$ python -q
>>> import numpy as np
>>> import numpy.linalg as la
>>> np.set_printoptions(precision=3, suppress=True, linewidth=140, legacy="1.25")
>>> feats = np.array([[0, 0, 0, -1, 0, 1, 1, 0, 0, 1],
...     [0, 0, -2, 0, 0, 0, 0, 0, -2, 2],
...     [-2, 0, 0, 0, 0, 0, 0, -1, 0, -2],
...     [0, 1, 0, -1, -1, 0, 0, 0, -1, 0]])
>>> # column 6 repeats column 5
>>> u, r1 = feats[3], feats[1]
>>> u @ r1
2
>>> pr = (u @ r1) / (u @ u) * u
>>> pr
array([ 0. ,  0.5,  0. , -0.5, -0.5,  0. ,  0. ,  0. , -0.5,  0. ])
>>> r1 - pr
array([ 0. , -0.5, -2. ,  0.5,  0.5,  0. ,  0. ,  0. , -1.5,  2. ])
>>> J = np.loadtxt("layer11.csv", delimiter=",")
>>> print(J)
[[1.    0.5   0.25  0.125 0.062]
 [0.5   1.    0.5   0.25  0.125]
 [0.25  0.5   1.    0.5   0.25 ]
 [0.125 0.25  0.5   1.    0.5  ]
 [0.062 0.125 0.25  0.5   1.   ]]
>>> # equal to its transpose
>>> x0 = np.array([3, 0, 1, 0, 2])
>>> rhs = J @ x0
>>> rhs
array([3.374, 2.25 , 2.25 , 1.875, 2.436])
>>> la.solve(J, -3 * rhs)
array([-9.,  0., -3.,  0., -6.])
>>> K = np.load("dump.npy")
>>> K
array([[-5, -3,  4],
       [ 0, -4,  1],
       [ 0,  0,  0]])
>>> Uu, sigma, vt = la.svd(K)
>>> sigma
array([7.516, 3.243, 0.   ])
>>> np.argmax(sigma[:-1] / (sigma[1:] + 1e-6)) + 1
2
>>> out = Uu[:, :2] @ np.diag(sigma[:2]) @ vt[:2]
>>> print(la.matrix_rank(K, rtol=0.05))
2
>>> round(np.abs(K - out).max(), 3)
0.0
>>> print(out.round(3) + 0)
[[-5. -3.  4.]
 [ 0. -4.  1.]
 [ 0.  0.  0.]]
>>> la.matrix_rank(out)
2
>>> out = np.array([[-2, -6, -2, -3, 4, -4, 6, 8, 8, -5],
...     [3, -3, -2, 9, 2, 2, 8, -6, 0, 8],
...     [-6, 8, -7, 5, 6, 5, -1, 1, -9, 8],
...     [-8, 9, -2, -2, -6, 4, -8, 9, -2, -5],
...     [9, 4, -3, -9, -9, 7, 5, 7, -4, -9],
...     [9, 0, -2, 9, 6, 1, -6, 1, -2, -8],
...     [7, -9, 0, 9, 2, 9, -7, -5, 4, 6],
...     [0, -3, 8, 7, 0, 6, 9, 7, -6, -3],
...     [3, -1, 6, -9, -8, 4, 4, -6, -2, -6],
...     [-1, 6, -5, -1, 1, -4, -1, -4, -3, 4]])
>>> M = out - out.T
>>> M
array([[  0,  -9,   4,   5,  -5, -13,  -1,   8,   5,  -4],
       [  9,   0, -10,   0,  -2,   2,  17,  -3,   1,   2],
       [ -4,  10,   0,   7,   9,   7,  -1,  -7, -15,  13],
       [ -5,   0,  -7,   0,   3,  -5, -17,   2,   7,  -4],
       [  5,   2,  -9,  -3,   0,   1,   3,   7,   4, -10],
       [ 13,  -2,  -7,   5,  -1,   0, -15,  -5,  -6,  -4],
       [  1, -17,   1,  17,  -3,  15,   0, -14,   0,   7],
       [ -8,   3,   7,  -2,  -7,   5,  14,   0,   0,   1],
       [ -5,  -1,  15,  -7,  -4,   6,   0,   0,   0,  -3],
       [  4,  -2, -13,   4,  10,   4,  -7,  -1,   3,   0]])
>>> out = la.inv(M)
>>> print(round(float(la.slogdet(M)[0]), 3))
1.0
>>> np.round(la.inv(out), 3) + 0
array([[  0.,  -9.,   4.,   5.,  -5., -13.,  -1.,   8.,   5.,  -4.],
       [  9.,   0., -10.,   0.,  -2.,   2.,  17.,  -3.,   1.,   2.],
       [ -4.,  10.,   0.,   7.,   9.,   7.,  -1.,  -7., -15.,  13.],
       [ -5.,   0.,  -7.,   0.,   3.,  -5., -17.,   2.,   7.,  -4.],
       [  5.,   2.,  -9.,  -3.,   0.,   1.,   3.,   7.,   4., -10.],
       [ 13.,  -2.,  -7.,   5.,  -1.,   0., -15.,  -5.,  -6.,  -4.],
       [  1., -17.,   1.,  17.,  -3.,  15.,   0., -14.,   0.,   7.],
       [ -8.,   3.,   7.,  -2.,  -7.,   5.,  14.,   0.,   0.,   1.],
       [ -5.,  -1.,  15.,  -7.,  -4.,   6.,   0.,   0.,   0.,  -3.],
       [  4.,  -2., -13.,   4.,  10.,   4.,  -7.,  -1.,   3.,   0.]])
>>> np.round(la.det(M) * la.det(out), 3)
1.0
>>> np.allclose(out, M.T)
False
>>> (np.abs(out) > 1e-9).astype(int)
array([[0, 1, 1, 1, 1, 1, 1, 1, 1, 1],
       [1, 0, 1, 1, 1, 1, 1, 1, 1, 1],
       [1, 1, 0, 1, 1, 1, 1, 1, 1, 1],
       [1, 1, 1, 0, 1, 1, 1, 1, 1, 1],
       [1, 1, 1, 1, 0, 1, 1, 1, 1, 1],
       [1, 1, 1, 1, 1, 0, 1, 1, 1, 1],
       [1, 1, 1, 1, 1, 1, 0, 1, 1, 1],
       [1, 1, 1, 1, 1, 1, 1, 0, 1, 1],
       [1, 1, 1, 1, 1, 1, 1, 1, 0, 1],
       [1, 1, 1, 1, 1, 1, 1, 1, 1, 0]])
>>> np.round(M @ out, 3) + 0
array([[1., 0., 0., 0., 0., 0., 0., 0., 0., 0.],
       [0., 1., 0., 0., 0., 0., 0., 0., 0., 0.],
       [0., 0., 1., 0., 0., 0., 0., 0., 0., 0.],
       [0., 0., 0., 1., 0., 0., 0., 0., 0., 0.],
       [0., 0., 0., 0., 1., 0., 0., 0., 0., 0.],
       [0., 0., 0., 0., 0., 1., 0., 0., 0., 0.],
       [0., 0., 0., 0., 0., 0., 1., 0., 0., 0.],
       [0., 0., 0., 0., 0., 0., 0., 1., 0., 0.],
       [0., 0., 0., 0., 0., 0., 0., 0., 1., 0.],
       [0., 0., 0., 0., 0., 0., 0., 0., 0., 1.]])
